$ ipython --no-banner

In [1]: import numpy as np

In [2]: np.set_printoptions(suppress=True, linewidth=200)

In [3]: rd = lambda a: np.round(a, 2) + 0

In [4]: E = np.load("test19.npy")

In [5]: E
Out[5]: 
array([[ 0.8 , -0.4 ,  0.4 , -0.1 ,  0.  ,  0.1 , -1.9 , -1.8 ,  0.2 ,  0.3 ,  1.2 ],
       [ 2.4 ,  1.  , -1.3 , -0.3 , -0.2 , -1.1 , -1.6 ,  0.5 ,  0.8 , -0.3 ,  1.7 ],
       [ 2.47,  1.06, -1.34, -0.29, -0.24, -1.15, -1.62,  0.53,  0.74, -0.41,  1.69],
       [-1.3 ,  0.  ,  0.9 , -0.7 , -0.3 , -0.4 ,  1.4 , -0.8 , -0.7 ,  0.8 ,  0.9 ],
       [-0.1 ,  0.  ,  0.  , -1.4 ,  0.5 ,  1.3 , -0.1 , -0.9 ,  0.1 , -1.2 ,  1.3 ],
       [ 2.2 ,  0.5 , -0.1 , -1.3 , -0.5 , -1.3 ,  1.2 , -0.7 ,  0.1 ,  1.1 , -0.6 ]])

In [6]: U, sig, Vt = np.linalg.svd(E)

In [7]: np.argmax(sig[:-1] / (sig[1:] + 1e-6)) + 1
Out[7]: np.int64(5)

In [8]: A2 = U[:, :5] @ np.diag(sig[:5]) @ Vt[:5]

In [9]: rd(np.linalg.norm(E - A2, 2)), rd(sig[5])
Out[9]: (np.float64(0.1), np.float64(0.1))

In [10]: rd(np.linalg.norm(E - A2) / np.linalg.norm(E))
Out[10]: np.float64(0.01)

In [11]: np.linalg.matrix_rank(E, rtol=0.05)
Out[11]: np.int64(5)

In [12]: rd(np.abs(E - A2).max())
Out[12]: np.float64(0.04)

In [13]: A2 = np.array([[-2, -1],
    ...:     [-1, -2],
    ...:     [0, 3],
    ...:     [1, 2],
    ...:     [3, 3],
    ...:     [2, 2],
    ...:     [-1, -1],
    ...:     [1, 1],
    ...:     [-1, 2],
    ...:     [-2, -1],
    ...:     [0, 1]])

In [14]: np.vstack([E, A2.T]).shape
Out[14]: (8, 11)

In [15]: rd(E @ A2)
Out[15]: 
array([[ -1.8 ,   2.6 ],
       [ -7.  ,  -6.  ],
       [ -7.08,  -6.48],
       [ -2.9 ,  -2.6 ],
       [  4.4 ,   3.3 ],
       [-14.5 , -13.6 ]])

In [16]: rd(A2.T @ E.T)
Out[16]: 
array([[ -1.8 ,  -7.  ,  -7.08,  -2.9 ,   4.4 , -14.5 ],
       [  2.6 ,  -6.  ,  -6.48,  -2.6 ,   3.3 , -13.6 ]])

In [17]: rd(np.einsum("ik,kj->ij", E, A2))
Out[17]: 
array([[ -1.8 ,   2.6 ],
       [ -7.  ,  -6.  ],
       [ -7.08,  -6.48],
       [ -2.9 ,  -2.6 ],
       [  4.4 ,   3.3 ],
       [-14.5 , -13.6 ]])

In [18]: rd(np.einsum("ik,kj->ji", E, A2))
Out[18]: 
array([[ -1.8 ,  -7.  ,  -7.08,  -2.9 ,   4.4 , -14.5 ],
       [  2.6 ,  -6.  ,  -6.48,  -2.6 ,   3.3 , -13.6 ]])

In [19]: X = np.loadtxt("run4.csv", delimiter=",")

In [20]: X
Out[20]: 
array([[ 0.  ,  0.  ,  0.  ,  0.  ,  0.  ,  0.  ],
       [ 2.04,  3.06,  0.  ,  0.85,  1.87, -0.17],
       [-1.08, -1.62,  0.  , -0.45, -0.99,  0.09],
       [ 0.24,  0.36,  0.  ,  0.1 ,  0.22, -0.02],
       [ 0.24,  0.36,  0.  ,  0.1 ,  0.22, -0.02],
       [ 0.84,  1.26,  0.  ,  0.35,  0.77, -0.07],
       [ 0.36,  0.54,  0.  ,  0.15,  0.33, -0.03],
       [-1.8 , -2.7 ,  0.  , -0.75, -1.65,  0.15]])

In [21]: # null space of dimension 5

In [22]: rd(np.trace(np.linalg.pinv(X) @ X))
Out[22]: np.float64(1.0)

In [23]: U, sig, Vt = np.linalg.svd(X)

In [24]: evecs = Vt[:(sig > 1e-8).sum()]

In [25]: rng = np.random.default_rng(723)

In [26]: vec = X[3] + -3 * X[1] + rng.integers(2) * np.eye(6)[3]

In [27]: rd(vec)
Out[27]: array([-5.88, -8.82,  0.  , -1.45, -5.39,  0.49])

In [28]: rd(np.diag(evecs.T @ evecs))
Out[28]: array([0.23, 0.53, 0.  , 0.04, 0.2 , 0.  ])

In [29]: rd(evecs.T @ evecs)
Out[29]: 
array([[ 0.23,  0.35,  0.  ,  0.1 ,  0.21, -0.02],
       [ 0.35,  0.53,  0.  ,  0.15,  0.32, -0.03],
       [ 0.  ,  0.  ,  0.  ,  0.  ,  0.  ,  0.  ],
       [ 0.1 ,  0.15,  0.  ,  0.04,  0.09, -0.01],
       [ 0.21,  0.32,  0.  ,  0.09,  0.2 , -0.02],
       [-0.02, -0.03,  0.  , -0.01, -0.02,  0.  ]])

In [30]: rd(X.mean(axis=0))
Out[30]: array([ 0.1 ,  0.16,  0.  ,  0.04,  0.1 , -0.01])

In [31]: X.shape
Out[31]: (8, 6)

In [32]: rd(np.linalg.norm(X))
Out[32]: np.float64(6.38)

In [33]: rd(np.linalg.svd(X, compute_uv=False))
Out[33]: array([6.38, 0.  , 0.  , 0.  , 0.  , 0.  ])

In [34]: X - X[0]
Out[34]: 
array([[ 0.  ,  0.  ,  0.  ,  0.  ,  0.  ,  0.  ],
       [ 2.04,  3.06,  0.  ,  0.85,  1.87, -0.17],
       [-1.08, -1.62,  0.  , -0.45, -0.99,  0.09],
       [ 0.24,  0.36,  0.  ,  0.1 ,  0.22, -0.02],
       [ 0.24,  0.36,  0.  ,  0.1 ,  0.22, -0.02],
       [ 0.84,  1.26,  0.  ,  0.35,  0.77, -0.07],
       [ 0.36,  0.54,  0.  ,  0.15,  0.33, -0.03],
       [-1.8 , -2.7 ,  0.  , -0.75, -1.65,  0.15]])

In [35]: rd(X.sum(axis=0))
Out[35]: array([ 0.84,  1.26,  0.  ,  0.35,  0.77, -0.07])

In [36]: np.linalg.matrix_rank(X)
Out[36]: np.int64(1)

In [37]: np.count_nonzero(X)
Out[37]: np.int64(35)

In [38]: r = np.linalg.matrix_rank(X)

In [39]: r
Out[39]: np.int64(1)

In [40]: N = np.linalg.svd(X)[2][r:].T

In [41]: N.shape
Out[41]: (6, 5)

In [42]: np.allclose(X @ N, 0)
Out[42]: True

In [43]: [int(np.linalg.matrix_rank(X[:, :j + 1])) for j in range(6)]
Out[43]: [1, 1, 1, 1, 1, 1]

In [44]: A2 = X + rng.integers(-2, 3, (8, 1)) @ rng.integers(-2, 3, (1, 6))

In [45]: rd(A2)
Out[45]: 
array([[ 0.  ,  1.  , -1.  , -1.  , -2.  , -1.  ],
       [ 2.04,  1.06,  2.  ,  2.85,  5.87,  1.83],
       [-1.08, -1.62,  0.  , -0.45, -0.99,  0.09],
       [ 0.24, -1.64,  2.  ,  2.1 ,  4.22,  1.98],
       [ 0.24,  2.36, -2.  , -1.9 , -3.78, -2.02],
       [ 0.84,  3.26, -2.  , -1.65, -3.23, -2.07],
       [ 0.36, -0.46,  1.  ,  1.15,  2.33,  0.97],
       [-1.8 , -2.7 ,  0.  , -0.75, -1.65,  0.15]])

In [46]: np.abs(A2 - X).sum(axis=1)
Out[46]: array([ 6., 12.,  0., 12., 12., 12.,  6.,  0.])

In [47]: np.linalg.matrix_rank(A2 - X, tol=1e-8)
Out[47]: np.int64(1)

In [48]: A2 = np.array([[1, -3], [-1, -3], [-3, -2]])

In [49]: feats = np.kron(np.eye(3, dtype=int), A2)

In [50]: feats
Out[50]: 
array([[ 1, -3,  0,  0,  0,  0],
       [-1, -3,  0,  0,  0,  0],
       [-3, -2,  0,  0,  0,  0],
       [ 0,  0,  1, -3,  0,  0],
       [ 0,  0, -1, -3,  0,  0],
       [ 0,  0, -3, -2,  0,  0],
       [ 0,  0,  0,  0,  1, -3],
       [ 0,  0,  0,  0, -1, -3],
       [ 0,  0,  0,  0, -3, -2]])

In [51]: C2 = feats.T @ feats

In [52]: rd(np.linalg.eigvalsh(C2)[::-1])
Out[52]: array([24.64, 24.64, 24.64,  8.36,  8.36,  8.36])

In [53]: np.diag(C2)
Out[53]: array([11, 22, 11, 22, 11, 22])

In [54]: C2
Out[54]: 
array([[11,  6,  0,  0,  0,  0],
       [ 6, 22,  0,  0,  0,  0],
       [ 0,  0, 11,  6,  0,  0],
       [ 0,  0,  6, 22,  0,  0],
       [ 0,  0,  0,  0, 11,  6],
       [ 0,  0,  0,  0,  6, 22]])

In [55]: (feats @ feats.T).shape
Out[55]: (9, 9)

In [56]: A2 = np.linalg.inv(C2)

In [57]: rd(np.linalg.inv(A2))
Out[57]: 
array([[11.,  6.,  0.,  0.,  0.,  0.],
       [ 6., 22.,  0.,  0.,  0.,  0.],
       [ 0.,  0., 11.,  6.,  0.,  0.],
       [ 0.,  0.,  6., 22.,  0.,  0.],
       [ 0.,  0.,  0.,  0., 11.,  6.],
       [ 0.,  0.,  0.,  0.,  6., 22.]])

In [58]: rd(C2 @ A2)
Out[58]: 
array([[1., 0., 0., 0., 0., 0.],
       [0., 1., 0., 0., 0., 0.],
       [0., 0., 1., 0., 0., 0.],
       [0., 0., 0., 1., 0., 0.],
       [0., 0., 0., 0., 1., 0.],
       [0., 0., 0., 0., 0., 1.]])

In [59]: np.allclose(A2, C2.T)
Out[59]: False

In [60]: rd(np.linalg.cond(C2))
Out[60]: np.float64(2.95)

In [61]: vec = np.array([-2, -7, 7, 2, 0, 9])

In [62]: y = feats @ vec

In [63]: c, lr = np.zeros(6), 1 / np.linalg.norm(feats, 2) ** 2

In [64]: for i in range(250):
    ...:     c -= lr * feats.T @ (feats @ c - y)
    ...:     if i % 50 == 0: print(i, round(np.linalg.norm(feats @ c - y), 2))
    ...: 
0 12.88
50 0.0
100 0.0
150 0.0
200 0.0

In [65]: rd(np.linalg.cond(feats))
Out[65]: np.float64(1.72)

In [66]: rd(c)
Out[66]: array([-2., -7.,  7.,  2.,  0.,  9.])

In [67]: rd(np.linalg.norm(feats[1], 1)), rd(np.linalg.norm(feats[1], np.inf))
Out[67]: (np.float64(4.0), np.float64(3.0))

In [68]: np.linalg.norm(feats, axis=1).argmax()
Out[68]: np.int64(2)

In [69]: rd(np.linalg.norm(feats, "nuc"))
Out[69]: np.float64(23.57)

In [70]: rd(np.linalg.norm(feats, axis=1))
Out[70]: array([3.16, 3.16, 3.61, 3.16, 3.16, 3.61, 3.16, 3.16, 3.61])

In [71]: rd(np.linalg.norm(feats[1] - feats[4]))
Out[71]: np.float64(4.47)

In [72]: rd(np.linalg.norm(feats, axis=0))
Out[72]: array([3.32, 4.69, 3.32, 4.69, 3.32, 4.69])

In [73]: J = np.load("arr.npy")

In [74]: J
Out[74]: 
array([[ 10,  14,  28,  14,  -4,   9,  20,  13],
       [  3, -19, -20,  -2,  -1,   3, -21, -16],
       [-32, -20, -27, -34, -17, -13,  -1,  -8],
       [-22, -30,  -9, -22, -30,   6,  10,  -5],
       [ 10,   6,  12,  10,  -3,   6,   5,   2],
       [-25, -23, -42, -30,  -2, -16, -22, -17],
       [-12,   4,  -8, -12,   1, -11,   1,   1],
       [-24, -12, -25, -26,  -6, -14,  -6,  -7],
       [ 17,  -5,   3,  12, -11,  11,  -7, -11]])

In [75]: A2 = J / np.linalg.norm(J, axis=1, keepdims=True)

In [76]: C2 = A2 @ A2.T

In [77]: rd(np.degrees(np.arccos(np.clip(C2[0, 3], -1, 1))))
Out[77]: np.float64(111.62)

In [78]: (np.abs(C2) > 0.9).astype(int)
Out[78]: 
array([[1, 0, 0, 0, 1, 1, 0, 0, 0],
       [0, 1, 0, 0, 0, 0, 0, 0, 0],
       [0, 0, 1, 0, 0, 0, 0, 1, 0],
       [0, 0, 0, 1, 0, 0, 0, 0, 0],
       [1, 0, 0, 0, 1, 1, 0, 1, 0],
       [1, 0, 0, 0, 1, 1, 0, 1, 0],
       [0, 0, 0, 0, 0, 0, 1, 0, 0],
       [0, 0, 1, 0, 1, 1, 0, 1, 0],
       [0, 0, 0, 0, 0, 0, 0, 0, 1]])

In [79]: (C2 - 2 * np.eye(9)).round(6).argmax(axis=1)
Out[79]: array([4, 5, 7, 2, 0, 7, 7, 2, 4])

In [80]: np.argwhere(np.triu(np.abs(C2) > 0.95, 1))
Out[80]: 
array([[0, 5],
       [2, 7],
       [4, 5],
       [4, 7]])

In [81]: rd(np.linalg.norm(A2, axis=1))
Out[81]: array([1., 1., 1., 1., 1., 1., 1., 1., 1.])
